% ipython --no-banner

In [1]: import numpy as np

In [2]: np.set_printoptions(suppress=True, linewidth=140)

In [3]: mat = np.load("run10.npy")

In [4]: print(mat.round(3))
[[ 0.173 -0.288 -0.173  0.173]
 [-0.288  0.481  0.288 -0.288]
 [-0.173  0.288  0.173 -0.173]
 [ 0.173 -0.288 -0.173  0.173]]

In [5]: rank = np.linalg.matrix_rank(mat)

In [6]: print(rank)
1

In [7]: N = np.linalg.svd(mat)[2][rank:].T

In [8]: print([int(np.linalg.matrix_rank(mat[:, :j + 1])) for j in range(4)])
[1, 1, 1, 1]

In [9]: print(N.shape)
(4, 3)

In [10]: print([int(np.linalg.matrix_rank(np.delete(mat, i, axis=0))) for i in range(4)])
[1, 1, 1, 1]

In [11]: print(np.round(mat @ N, 3) + 0)
[[0. 0. 0.]
 [0. 0. 0.]
 [0. 0. 0.]
 [0. 0. 0.]]

In [12]: print(np.einsum("ii->", mat))
1.0

In [13]: print(np.round(np.kron(np.eye(2, dtype=int), mat), 3))
[[ 0.173 -0.288 -0.173  0.173  0.    -0.    -0.     0.   ]
 [-0.288  0.481  0.288 -0.288 -0.     0.     0.    -0.   ]
 [-0.173  0.288  0.173 -0.173 -0.     0.     0.    -0.   ]
 [ 0.173 -0.288 -0.173  0.173  0.    -0.    -0.     0.   ]
 [ 0.    -0.    -0.     0.     0.173 -0.288 -0.173  0.173]
 [-0.     0.     0.    -0.    -0.288  0.481  0.288 -0.288]
 [-0.     0.     0.    -0.    -0.173  0.288  0.173 -0.173]
 [ 0.    -0.    -0.     0.     0.173 -0.288 -0.173  0.173]]

In [14]: print(round(float(np.linalg.det(mat[::-1])), 3))
0.0

In [15]: print(np.round(np.linalg.eigvals(mat), 3) + 0)
[0. 1. 0. 0.]

In [16]: print(np.round(np.linalg.eigvals(mat).sum().real, 3))
1.0

In [17]: left, sigma, Vt = np.linalg.svd(mat)

In [18]: print(sigma.round(3) + 0)
[1. 0. 0. 0.]

In [19]: print(np.argmax(sigma[:-1] / (sigma[1:] + 1e-6)) + 1)
1

In [20]: other = left[:, :1] @ np.diag(sigma[:1]) @ Vt[:1]

In [21]: print(np.linalg.matrix_rank(mat, rtol=0.05))
1

In [22]: print(np.linalg.matrix_rank(other))
1

In [23]: print(round(float(np.linalg.norm(mat - other) / np.linalg.norm(mat)), 3))
0.0

In [24]: proj = np.triu(np.array([[-9, 0, 3, 0], [-8, -4, 4, -7], [-8, 4, -1, -7], [8, 0, 4, 3]]), 1) + np.eye(4)

In [25]: other = proj @ mat @ np.linalg.inv(proj)

In [26]: print(round(np.trace(other), 3), np.trace(mat))
1.0 1.0

In [27]: print(np.linalg.matrix_rank(other))
1

In [28]: print(np.round(np.poly(other), 3) + 0)
[ 1. -1.  0.  0.  0.]

In [29]: print([round(float(x), 3) for x in np.linalg.svd(mat, compute_uv=False)[:3]])
[1.0, 0.0, 0.0]

In [30]: print(np.argsort(-np.linalg.norm(mat, axis=0).round(6), kind="stable")[:3])
[1 0 2]

In [31]: J = np.load("x.npy")

In [32]: print(J)
[[ 8  8  0]
 [ 0  0  0]
 [ 0  0  0]
 [ 0  0  0]
 [17 17 -7]
 [-1 -5  5]
 [ 7  3  5]
 [ 9  9 -7]
 [ 0  0  0]
 [ 0  0  0]
 [ 0  0  0]
 [ 0  0  0]
 [ 0  0  0]
 [-1 -5  5]
 [ 0  0  0]]

In [33]: Xs = (J - J.mean(axis=0)) / J.std(axis=0)

In [34]: print(np.round(Xs.std(axis=0), 3))
[1. 1. 1.]

In [35]: b = np.linalg.lstsq(np.delete(Xs, 2, axis=1), Xs[:, 2])[0]

In [36]: print(np.abs(b).argmax())
1

In [37]: print(b.round(3))
[ 1.576 -2.296]

In [38]: Xs = J - J.mean(axis=1)
ValueError: operands could not be broadcast together with shapes (15,3) (15,) 


In [39]: Xs = J - J.mean(axis=0)

In [40]: left, sigma, Vt = np.linalg.svd(Xs, full_matrices=False)

In [41]: print(round((sigma ** 2).sum() ** 2 / (sigma ** 4).sum(), 3))
1.203

In [42]: print(np.abs(Vt[0]).argmax())
1

In [43]: print(np.round(sigma ** 2 / (sigma ** 2).sum(), 3))
[0.908 0.087 0.005]

In [44]: print((np.sign(left[:, 0]) == np.sign(left[0, 0])).astype(int))
[1 0 0 0 1 0 1 1 0 0 0 0 0 0 0]

In [45]: print(sigma.round(3))
[30.141  9.339  2.288]
